$ python -q
>>> import numpy as np
>>> import numpy.linalg as la
>>> np.set_printoptions(suppress=True, linewidth=200)
>>> rnd = lambda a: np.round(a, 1) + 0
>>> K = np.array([[0.0, 2.0, 0.0, 3.0, -1.0, 2.0],
...     [1.0, 3.0, 2.0, 2.0, -1.0, -3.0],
...     [3.0, 1.0, 0.0, -3.0, 0.0, 0.0],
...     [0.0, 0.0, 0.0, 0.0, 3.0, 3.0],
...     [0.0, 0.0, 0.0, -1.0, -2.0, 3.0],
...     [0.0, 0.0, 0.0, -2.0, -1.0, 1.0]])
>>> K
array([[ 0.,  2.,  0.,  3., -1.,  2.],
       [ 1.,  3.,  2.,  2., -1., -3.],
       [ 3.,  1.,  0., -3.,  0.,  0.],
       [ 0.,  0.,  0.,  0.,  3.,  3.],
       [ 0.,  0.,  0., -1., -2.,  3.],
       [ 0.,  0.,  0., -2., -1.,  1.]])
>>> vec = np.array([1, 2, 1, 2, 0, 2])
>>> target = K @ vec
>>> beta, lr = np.zeros(6), 1 / la.norm(K, 2) ** 2
>>> for i in range(6):
...     beta -= lr * K.T @ (K @ beta - target)
...     if i % 2 == 0: print(i, round(la.norm(K @ beta - target), 1))
... 
0 7.9
2 2.6
4 1.1
>>> rnd(beta)
array([ 0.7,  2.2,  0.6,  1.9, -0.1,  1.9])
>>> out = la.inv(K)
>>> rnd(la.det(K) * out)
array([[  48.,    0.,  -96.,   16., -144.,  288.],
       [-144.,    0.,    0.,  -12.,  216., -324.],
       [ 192., -144.,   48.,  -86., -252.,  198.],
       [   0.,    0.,    0.,   12.,  -72.,  180.],
       [   0.,    0.,    0.,  -60.,   72.,  -36.],
       [   0.,    0.,    0.,  -36.,  -72.,   36.]])
>>> rnd(la.slogdet(K)[0])
np.float64(-1.0)
>>> (np.abs(out) > 1e-9).astype(int)
array([[1, 0, 1, 1, 1, 1],
       [1, 0, 0, 1, 1, 1],
       [1, 1, 1, 1, 1, 1],
       [0, 0, 0, 1, 1, 1],
       [0, 0, 0, 1, 1, 1],
       [0, 0, 0, 1, 1, 1]])
>>> np.allclose(out, K.T)
False
>>> vec = np.array([-1, 4, -4, 3, -2, -5])
>>> a = np.maximum(K @ vec, 0)
>>> rnd(np.tanh(K @ vec))
array([ 1.,  1., -1., -1., -1., -1.])
>>> a
array([ 9., 26.,  0.,  0.,  0.,  0.])
>>> K * (a > 1e-9)[:, None]
array([[ 0.,  2.,  0.,  3., -1.,  2.],
       [ 1.,  3.,  2.,  2., -1., -3.],
       [ 0.,  0.,  0., -0.,  0.,  0.],
       [ 0.,  0.,  0.,  0.,  0.,  0.],
       [ 0.,  0.,  0., -0., -0.,  0.],
       [ 0.,  0.,  0., -0., -0.,  0.]])
>>> np.maximum(K @ (3 * vec), 0)
array([27., 78.,  0.,  0.,  0.,  0.])
>>> K.ravel(order="F")
array([ 0.,  1.,  3.,  0.,  0.,  0.,  2.,  3.,  1.,  0.,  0.,  0.,  0.,  2.,  0.,  0.,  0.,  0.,  3.,  2., -3.,  0., -1., -2., -1., -1.,  0.,  3., -2., -1.,  2., -3.,  0.,  3.,  3.,  1.])
>>> K.reshape(2, -1)
array([[ 0.,  2.,  0.,  3., -1.,  2.,  1.,  3.,  2.,  2., -1., -3.,  3.,  1.,  0., -3.,  0.,  0.],
       [ 0.,  0.,  0.,  0.,  3.,  3.,  0.,  0.,  0., -1., -2.,  3.,  0.,  0.,  0., -2., -1.,  1.]])
>>> blk = K.reshape(6, 2, -1)
>>> np.swapaxes(blk, 1, 2)[2]
array([[ 3., -3.],
       [ 1.,  0.],
       [ 0.,  0.]])
>>> np.allclose(K, K.T)
False
>>> (K - K.T) / 2
array([[ 0. ,  0.5, -1.5,  1.5, -0.5,  1. ],
       [-0.5,  0. ,  0.5,  1. , -0.5, -1.5],
       [ 1.5, -0.5,  0. , -1.5,  0. ,  0. ],
       [-1.5, -1. ,  1.5,  0. ,  2. ,  2.5],
       [ 0.5,  0.5,  0. , -2. ,  0. ,  2. ],
       [-1. ,  1.5,  0. , -2.5, -2. ,  0. ]])
>>> rnd(la.det(K))
np.float64(-288.0)
>>> rnd(np.abs(la.eigvals(K)).max())
np.float64(4.5)
>>> feats = np.load("m.npy")
>>> feats
array([[ 3, -3,  4,  3, -4, -3],
       [-3,  3, -3,  4,  3, -4],
       [ 4, -3,  3, -3,  4,  3],
       [ 3,  4, -3,  3, -3,  4],
       [-4,  3,  4, -3,  3, -3],
       [-3, -4,  3,  4, -3,  3]])
>>> blk = np.stack([feats, 5 * feats, feats[::-1]])
>>> la.matrix_rank(blk)
array([6, 6, 6])
>>> blk.shape
(3, 6, 6)
>>> rnd(la.norm(blk, axis=(1, 2)))
array([ 20.2, 101. ,  20.2])
>>> out = feats / np.sqrt((feats ** 2).mean(axis=1, keepdims=True))
>>> la.matrix_rank(feats - feats.mean(axis=1, keepdims=True))
np.int64(5)
>>> la.matrix_rank(out) == la.matrix_rank(feats)
np.True_
>>> out = np.array([[3, -4, 5],
...     [1, 0, -2],
...     [4, 5, -4],
...     [0, 1, 1],
...     [-2, 0, -2],
...     [-3, 0, -1]])
>>> la.matrix_rank(feats @ out)
np.int64(3)
>>> np.einsum("ij->j", feats)
array([0, 0, 8, 8, 0, 0])
>>> la.matrix_rank(np.vstack([feats, out.T]))
np.int64(6)
>>> out.T @ feats.T
array([[ 39, -12,   4,  -5,  10,  -4],
       [ 11,   1,  -4, -24,  33,  31],
       [ 19,  -7,   0,  24, -48, -12]])
>>> np.vstack([feats, out.T]).shape
(9, 6)
>>> feats @ out
array([[ 39,  11,  19],
       [-12,   1,  -7],
       [  4,  -4,   0],
       [ -5, -24,  24],
       [ 10,  33, -48],
       [ -4,  31, -12]])
>>> rng = np.random.default_rng(15)
>>> z = rng.permutation(6)
>>> out = feats[:, z] * rng.choice([-1, 1], 6)
>>> out
array([[-3, -4,  4,  3, -3,  3],
       [-4,  3, -3, -3, -4, -3],
       [ 3, -3, -4,  4,  3,  3],
       [-3,  3,  3,  3,  4, -4],
       [ 3, -4, -3, -4, -3, -3],
       [-4, -3,  3, -3,  3,  4]])
>>> left, _, VT = la.svd(feats.T @ out)
>>> rnd(left @ VT)
array([[ 0.,  0.,  0.,  1.,  0.,  0.],
       [ 0.,  0.,  0.,  0.,  0., -1.],
       [ 0., -1.,  0.,  0.,  0.,  0.],
       [-1.,  0.,  0.,  0.,  0.,  0.],
       [ 0.,  0., -1.,  0.,  0.,  0.],
       [ 0.,  0.,  0.,  0.,  1.,  0.]])
>>> arr = np.array([[0.6, -1.4, 1.5, 1.5, -0.8],
...     [-0.6, 0.2, 0.2, -0.3, -0.2],
...     [-0.1, -0.5, -0.3, 0.7, 0.6],
...     [1.6, 2.6, 0.4, -0.5, 0.1],
...     [-0.3, -1.8, -0.1, -1.6, 0.6],
...     [-1.1, -0.3, 1.6, -0.7, 3.8]])
>>> arr[1] = arr[0] + 0.1 * rng.normal(size=5)
>>> rnd(arr)
array([[ 0.6, -1.4,  1.5,  1.5, -0.8],
       [ 0.7, -1.3,  1.4,  1.6, -0.9],
       [-0.1, -0.5, -0.3,  0.7,  0.6],
       [ 1.6,  2.6,  0.4, -0.5,  0.1],
       [-0.3, -1.8, -0.1, -1.6,  0.6],
       [-1.1, -0.3,  1.6, -0.7,  3.8]])
>>> out = np.c_[arr[:, :2] @ np.array([[-3, -3], [0, 4]]), np.array([-1, 1, -5, -2, 0, -9])]
>>> rnd(out)
array([[-1.8, -7.4, -1. ],
       [-2. , -7.2,  1. ],
       [ 0.3, -1.7, -5. ],
       [-4.8,  5.6, -2. ],
       [ 0.9, -6.3,  0. ],
       [ 3.3,  2.1, -9. ]])
>>> rnd(la.norm(la.qr(arr)[0].T @ out, axis=0) ** 2 / ((out ** 2).sum(axis=0) + 1e-12))
array([1., 1., 1.])
>>> M = np.load("run6.npy")
>>> M
array([[ -9,  -3,   0,   6,  -1,  -6],
       [ -2,   2,   1,   3,  -2,  -1],
       [-14, -10,   4,   6,   4, -10],
       [-18,  -6,   6,  12,   0, -12]])
>>> left, sv, VT = la.svd(M)
>>> evecs = VT[:(sv > 1e-8).sum()]
>>> vec = M[3] + 2 * M[1] + rng.integers(2) * np.eye(6)[2]
>>> vec
array([-22.,  -2.,   8.,  18.,  -4., -14.])
>>> rnd(np.diag(evecs.T @ evecs))
array([0.5, 0.6, 0.9, 0.4, 0.4, 0.2])
>>> rnd(la.norm(vec - evecs.T @ evecs @ vec))
np.float64(0.0)
>>> np.allclose(evecs.T @ evecs @ vec, vec)
True
>>> z = rng.integers(0, 3, 4)
>>> J = np.triu((z[:, None] == z) & (rng.random((4, 4)) < 0.8), 1).astype(int)
>>> J += J.T
>>> J
array([[0, 0, 0, 0],
       [0, 0, 0, 0],
       [0, 0, 0, 1],
       [0, 0, 1, 0]])
>>> vec = np.array([-1, -2, 1, -8])
>>> a = np.maximum(J @ vec, 0)
>>> np.maximum(J @ vec, 0) - np.maximum(-J @ vec, 0)
array([ 0,  0, -8,  1])
>>> np.maximum(J @ (3 * vec), 0)
array([0, 0, 0, 3])
>>> np.flatnonzero(a > 1e-9)
array([3])
>>> J.T @ a
array([0, 0, 1, 0])
>>> J * (a > 1e-9)[:, None]
array([[0, 0, 0, 0],
       [0, 0, 0, 0],
       [0, 0, 0, 0],
       [0, 0, 1, 0]])
>>> J @ J
array([[0, 0, 0, 0],
       [0, 0, 0, 0],
       [0, 0, 1, 0],
       [0, 0, 0, 1]])
>>> J.sum(axis=0)
array([0, 0, 1, 1])
>>> np.argwhere(np.triu(J))
array([[2, 3]])
>>> L = np.diag(J.sum(axis=1)) - J
>>> L
array([[ 0,  0,  0,  0],
       [ 0,  0,  0,  0],
       [ 0,  0,  1, -1],
       [ 0,  0, -1,  1]])
>>> L @ np.ones(4)
array([0., 0., 0., 0.])
>>> round(la.det(L[1:, 1:]))
0
>>> la.matrix_rank(L)
np.int64(1)
>>> out = np.array([[1, 3], [2, 0]])
>>> C = np.kron(out, J)
>>> C.shape
(8, 8)
>>> la.matrix_rank(C)
np.int64(4)
>>> rnd(la.norm(C, 2)), rnd(la.norm(out, 2) * la.norm(J, 2))
(np.float64(3.3), np.float64(3.3))
>>> rank = la.matrix_rank(J)
>>> rank
np.int64(2)
>>> ns = la.svd(J)[2][rank:].T
>>> ns.shape
(4, 2)
>>> [int(la.matrix_rank(np.delete(J, i, axis=0))) for i in range(4)]
[2, 2, 1, 1]
>>> np.allclose(J @ ns, 0)
True
>>> [int(la.matrix_rank(J[:i])) for i in range(1, len(J) + 1)]
[0, 0, 1, 2]
>>> X = np.vander(np.arange(5) - 3, 4, increasing=True)
>>> X
array([[  1,  -3,   9, -27],
       [  1,  -2,   4,  -8],
       [  1,  -1,   1,  -1],
       [  1,   0,   0,   0],
       [  1,   1,   1,   1]])
>>> out = X + rng.integers(-2, 3, (5, 1)) @ rng.integers(-2, 3, (1, 4))
>>> out
array([[  3,  -7,   7, -29],
       [ -1,   2,   6,  -6],
       [  0,   1,   2,   0],
       [ -1,   4,   2,   2],
       [  2,  -1,   0,   0]])
>>> rnd(la.svd(out - X, compute_uv=False))
array([9.9, 0. , 0. , 0. ])
>>> out - X
array([[ 2, -4, -2, -2],
       [-2,  4,  2,  2],
       [-1,  2,  1,  1],
       [-2,  4,  2,  2],
       [ 1, -2, -1, -1]])
>>> left, sv, VT = la.svd(X)
>>> rnd(sv)
array([30.1,  2.5,  1.6,  0.9])
>>> out = left[:, :1] @ np.diag(sv[:1]) @ VT[:1]
>>> rnd(np.abs(X - out).max())
np.float64(1.2)
>>> rnd(la.norm(X - out, 2)), rnd(sv[1])
(np.float64(2.5), np.float64(2.5))
>>> la.matrix_rank(out)
np.int64(1)
>>> rnd(out)
array([[  1.2,  -3.4,   9.3, -26.8],
       [  0.4,  -1.1,   3. ,  -8.5],
       [  0.1,  -0.2,   0.5,  -1.3],
       [  0. ,   0. ,   0. ,   0. ],
       [  0. ,   0.1,  -0.2,   0.6]])
>>> def softmax(z):
...     e = np.exp(z - z.max(axis=-1, keepdims=True))
...     return e / e.sum(axis=-1, keepdims=True)
... 
>>> rnd(softmax(X[2] + 5))
array([0.4, 0.1, 0.4, 0.1])
>>> scores = X @ X.T / np.sqrt(4)
>>> rnd(softmax(scores + np.triu(np.full(scores.shape, -np.inf), 1)))
array([[1. , 0. , 0. , 0. , 0. ],
       [1. , 0. , 0. , 0. , 0. ],
       [1. , 0. , 0. , 0. , 0. ],
       [0.2, 0.2, 0.2, 0.2, 0. ],
       [0. , 0. , 0.1, 0.2, 0.7]])
>>> softmax(scores).round(6).argmax(axis=1)
array([0, 0, 0, 0, 4])
>>> rnd(softmax(scores)[2] @ X)
array([  1.,  -3.,   9., -27.])
